>>> import numpy as np
>>> np.set_printoptions(precision=2, suppress=True, linewidth=100)
>>> rng = np.random.default_rng(96)
>>> ang = rng.uniform(0, 2 * np.pi, 41)
>>> O, _ = np.linalg.qr(np.array([[-1.0, 1.3],
...     [1.2, 0.5],
...     [0.6, -0.8],
...     [-0.1, -0.5],
...     [0.6, -0.2],
...     [-0.1, 0.1],
...     [-0.4, 0.8],
...     [0.0, -0.1],
...     [0.7, 1.3],
...     [-1.3, 0.3],
...     [-0.9, -0.9]]))
>>> data = 5 * np.c_[np.cos(ang), np.sin(ang)] @ O.T
>>> data
array([[ 2.79,  0.79, -1.71, -0.98, -0.51,  0.22,  1.68, -0.2 ,  2.48,  0.84, -1.64],
       [ 2.74,  0.86, -1.68, -0.99, -0.48,  0.21,  1.66, -0.2 ,  2.53,  0.76, -1.7 ],
       [ 2.66, -1.94, -1.61, -0.11, -1.24,  0.25,  1.23, -0.06, -0.53,  2.62,  1.14],
       [ 1.82, -2.45, -1.09,  0.26, -1.17,  0.19,  0.69,  0.01, -1.56,  2.55,  1.91],
       [ 2.46, -2.12, -1.48, -0.01, -1.24,  0.23,  1.09, -0.04, -0.83,  2.63,  1.38],
       [ 3.13,  0.07, -1.91, -0.86, -0.8 ,  0.26,  1.77, -0.19,  1.91,  1.49, -1.03],
       [-3.06,  1.38,  1.86,  0.39,  1.19, -0.27, -1.54,  0.11, -0.32, -2.43, -0.45],
       [-1.31,  2.58,  0.78, -0.44,  1.07, -0.15, -0.39, -0.05,  2.  , -2.39, -2.19],
       [-0.29,  2.6 ,  0.15, -0.72,  0.81, -0.06,  0.19, -0.11,  2.62, -1.9 , -2.53],
       [-2.75, -0.84,  1.69,  0.99,  0.48, -0.21, -1.66,  0.2 , -2.52, -0.78,  1.69],
       [ 1.55,  1.96, -0.97, -1.01,  0.15,  0.1 ,  1.14, -0.19,  3.02, -0.56, -2.45],
       [-3.13, -0.07,  1.92,  0.86,  0.8 , -0.26, -1.77,  0.19, -1.91, -1.49,  1.02],
       [-3.23,  0.72,  1.97,  0.64,  1.05, -0.28, -1.72,  0.15, -1.12, -2.07,  0.26],
       [ 1.34, -2.58, -0.79,  0.43, -1.08,  0.15,  0.4 ,  0.05, -1.98,  2.39,  2.18],
       [-0.88,  2.63,  0.51, -0.57,  0.97, -0.11, -0.14, -0.08,  2.3 , -2.2 , -2.37],
       [ 3.11, -1.26, -1.89, -0.44, -1.17,  0.28,  1.58, -0.12,  0.47,  2.38,  0.32],
       [ 0.49, -2.62, -0.27,  0.67, -0.87,  0.08, -0.08,  0.1 , -2.53,  2.01,  2.48],
       [-3.22,  0.39,  1.97,  0.74,  0.96, -0.27, -1.76,  0.17, -1.47, -1.85,  0.59],
       [ 2.77, -1.83, -1.67, -0.18, -1.24,  0.25,  1.31, -0.07, -0.34,  2.59,  1.  ],
       [ 3.21, -0.32, -1.96, -0.76, -0.93,  0.27,  1.77, -0.17,  1.55,  1.79, -0.66],
       [ 1.16, -2.6 , -0.69,  0.49, -1.04,  0.13,  0.3 ,  0.06, -2.11,  2.33,  2.26],
       [-2.17,  2.3 ,  1.31, -0.12,  1.22, -0.21, -0.91,  0.01,  1.19, -2.61, -1.64],
       [-2.53,  2.06,  1.53,  0.04,  1.24, -0.24, -1.14,  0.05,  0.73, -2.63, -1.3 ],
       [-0.88,  2.63,  0.52, -0.57,  0.97, -0.11, -0.14, -0.08,  2.3 , -2.21, -2.37],
       [-1.41, -2.05,  0.88,  1.  , -0.21, -0.09, -1.07,  0.18, -3.02,  0.69,  2.49],
       [ 1.6 , -2.52, -0.96,  0.34, -1.13,  0.17,  0.56,  0.03, -1.76,  2.49,  2.04],
       [ 1.11,  2.2 , -0.7 , -0.97,  0.33,  0.06,  0.93, -0.17,  3.01, -0.94, -2.55],
       [-2.63,  1.97,  1.59,  0.1 ,  1.24, -0.25, -1.22,  0.06,  0.57, -2.62, -1.17],
       [-1.51,  2.54,  0.9 , -0.37,  1.11, -0.16, -0.5 , -0.04,  1.84, -2.46, -2.09],
       [ 3.15, -1.15, -1.92, -0.49, -1.15,  0.28,  1.62, -0.13,  0.61,  2.32,  0.2 ],
       [-3.03,  1.45,  1.84,  0.36,  1.2 , -0.27, -1.51,  0.11, -0.22, -2.46, -0.53],
       [-2.74,  1.86,  1.66,  0.16,  1.24, -0.25, -1.29,  0.07,  0.38, -2.6 , -1.03],
       [-1.9 , -1.72,  1.18,  1.03,  0.01, -0.13, -1.31,  0.19, -2.97,  0.23,  2.31],
       [ 3.23, -0.58, -1.97, -0.68, -1.01,  0.28,  1.74, -0.16,  1.27,  1.98, -0.4 ],
       [-0.71, -2.37,  0.46,  0.91, -0.48, -0.02, -0.72,  0.16, -2.96,  1.25,  2.6 ],
       [ 1.32,  2.1 , -0.83, -0.99,  0.25,  0.08,  1.03, -0.18,  3.02, -0.77, -2.51],
       [-2.42, -1.26,  1.49,  1.03,  0.28, -0.18, -1.53,  0.2 , -2.77, -0.33,  2.  ],
       [ 2.15, -2.31, -1.29,  0.13, -1.21,  0.21,  0.9 , -0.01, -1.21,  2.61,  1.66],
       [ 3.23, -0.53, -1.97, -0.7 , -1.  ,  0.27,  1.75, -0.16,  1.33,  1.94, -0.45],
       [-0.08, -2.55,  0.08,  0.8 , -0.69,  0.03, -0.39,  0.13, -2.78,  1.68,  2.58],
       [ 2.14,  1.53, -1.32, -1.04, -0.13,  0.15,  1.41, -0.2 ,  2.9 ,  0.02, -2.19]])
>>> # rows and columns are dependent
>>> np.round(np.linalg.norm(data, 2) / np.linalg.norm(data), 2)
np.float64(0.76)
>>> [round(float(x), 2) for x in np.linalg.svd(data, compute_uv=False)[:3]]
[24.21, 20.95, 0.0]
>>> np.linalg.cond(data) > 100
np.True_
>>> J = np.loadtxt("w.csv", delimiter=",")
>>> J
array([[-0.24,  0.42, -0.18,  0.96,  0.61, -0.12,  0.99,  0.92,  0.24],
       [-0.62, -0.14,  0.24,  0.62,  1.  , -1.  ,  0.95, -0.97, -0.8 ],
       [-0.39, -0.05,  0.56,  0.65,  0.28,  0.94,  0.94,  0.61,  0.96],
       [-0.54,  0.01,  0.51,  0.92,  0.98, -0.04,  1.  ,  0.21,  0.85],
       [-0.14, -0.18,  0.6 ,  0.31, -0.55,  0.99,  0.8 ,  0.68,  0.98],
       [-0.86,  0.86, -0.68,  0.99,  0.85, -0.99,  0.99,  0.96, -0.98],
       [-0.93,  0.89, -0.75,  0.94,  0.58, -1.  ,  0.72,  0.91, -1.  ],
       [-0.99,  0.82, -0.07,  0.77,  0.99, -1.  ,  0.41, -0.38, -0.99],
       [ 1.  , -0.98, -0.6 , -0.99, -1.  ,  1.  , -0.98, -0.53,  0.99],
       [ 0.71, -0.13, -0.46,  0.94,  1.  , -0.99,  1.  , -0.36, -0.71],
       [-1.  ,  0.88,  0.1 ,  0.6 ,  0.44, -0.96, -0.4 ,  0.58, -0.96],
       [-0.99,  0.72,  0.5 ,  0.4 ,  0.41, -0.52, -0.11,  0.36, -0.43],
       [-1.  ,  0.95, -0.26,  0.99,  0.49, -0.95,  0.98,  0.99, -0.94],
       [ 1.  , -0.97,  0.09, -1.  , -0.98,  1.  , -1.  , -0.98,  0.96],
       [ 1.  , -0.46, -0.93,  0.74,  0.18, -0.93,  0.91,  0.5 , -0.9 ],
       [-1.  ,  0.87,  0.85,  0.99,  0.9 ,  0.66,  1.  ,  0.97,  0.9 ],
       [-0.36,  0.35,  0.16,  0.98,  0.82,  0.52,  1.  ,  0.94,  0.84],
       [ 0.47, -0.72,  0.4 , -0.83,  0.99, -0.94, -0.51, -1.  , -0.2 ],
       [-0.98,  0.74, -0.3 ,  0.93,  1.  , -1.  ,  0.95, -0.75, -1.  ],
       [-0.86, -0.29,  0.87,  0.  ,  0.9 ,  0.9 ,  0.81, -0.69,  0.98],
       [ 1.  , -0.96,  0.41, -0.98,  0.35,  0.9 , -0.92, -1.  ,  0.96],
       [ 0.94, -0.54,  0.24, -0.25, -0.99,  1.  ,  0.23,  0.93,  1.  ],
       [ 0.97, -0.28, -0.76,  0.36, -0.26, -0.65,  0.49,  0.37, -0.71],
       [ 0.9 , -0.54,  0.08, -0.79, -0.98,  0.99, -0.85,  0.24,  0.91],
       [-0.12,  0.09,  0.49,  0.04, -1.  ,  1.  ,  0.02,  0.97,  0.99],
       [ 0.14, -0.61,  0.87, -0.04, -0.34,  1.  ,  0.9 ,  0.25,  1.  ],
       [ 0.08,  0.45, -0.68,  0.2 , -0.62, -0.89, -0.62,  0.58, -0.96],
       [ 0.99, -0.86, -0.08, -0.98, -0.98,  0.98, -0.99, -0.84,  0.87],
       [ 0.25, -0.42,  0.14, -0.98, -0.79,  0.18, -1.  , -0.93, -0.37],
       [-0.41,  0.91, -0.9 ,  0.99, -0.93, -0.83,  0.95,  1.  , -0.98],
       [ 0.68,  0.33, -0.66, -0.04, -0.99,  0.77, -0.79,  0.95, -0.5 ],
       [ 0.86, -0.84,  0.75, -0.89, -0.5 ,  1.  , -0.48, -0.83,  1.  ],
       [ 0.24, -0.83,  0.68, -0.99,  0.98, -0.85, -0.99, -1.  ,  0.  ],
       [ 1.  , -0.98, -0.5 , -1.  , -0.99,  0.99, -1.  , -0.98,  0.9 ],
       [-1.  ,  0.9 ,  0.58,  1.  ,  0.99, -0.59,  1.  ,  0.99,  0.64],
       [ 0.38,  0.21, -0.31, -0.51, -1.  ,  0.96, -0.92,  0.9 ,  0.22],
       [ 0.14,  0.17, -0.13,  0.83,  0.39,  0.1 ,  0.95,  0.75,  0.32],
       [-0.97,  0.78, -0.37,  0.43,  0.84, -1.  , -0.56, -0.2 , -0.99],
       [ 0.91, -0.78,  0.49, -0.97, -0.97,  1.  , -0.98, -0.73,  0.97],
       [-0.95,  0.31,  0.82,  0.43, -0.71,  1.  ,  0.73,  0.86,  0.99],
       [ 0.54, -0.27, -0.26, -0.63,  0.39, -0.82, -0.79, -0.81, -0.74],
       [ 0.97, -0.74, -0.41, -0.89,  0.21, -0.63, -0.91, -0.95, -0.5 ],
       [-0.56,  0.21, -0.01,  0.99,  1.  , -1.  ,  1.  , -0.55, -0.68],
       [ 1.  , -0.83, -0.87, -0.4 , -0.99,  0.98, -0.07,  0.79,  0.7 ],
       [ 1.  , -0.81, -0.76, -0.97, -0.93, -0.1 , -0.99, -0.9 , -0.72]])
>>> cent = J[[42, 33]].astype(float)
>>> for _ in range(7):
...     idx = np.linalg.norm(J[:, None] - cent, axis=-1).argmin(axis=1)
...     cent = np.array([J[idx == j].mean(axis=0) for j in range(2)])
... 
>>> idx
array([0, 0, 0, 0, 1, 0, 0, 0, 1, 0, 0, 0, 0, 1, 0, 0, 0, 1, 0, 0, 1, 1, 0, 1, 1, 1, 0, 1, 1, 0, 1,
       1, 1, 1, 0, 1, 0, 0, 1, 0, 1, 1, 0, 1, 1])
>>> np.bincount(idx)
array([24, 21])
>>> cent
array([[-0.49,  0.41, -0.05,  0.74,  0.51, -0.43,  0.67,  0.36, -0.26],
       [ 0.67, -0.58,  0.04, -0.66, -0.53,  0.54, -0.58, -0.27,  0.45]])
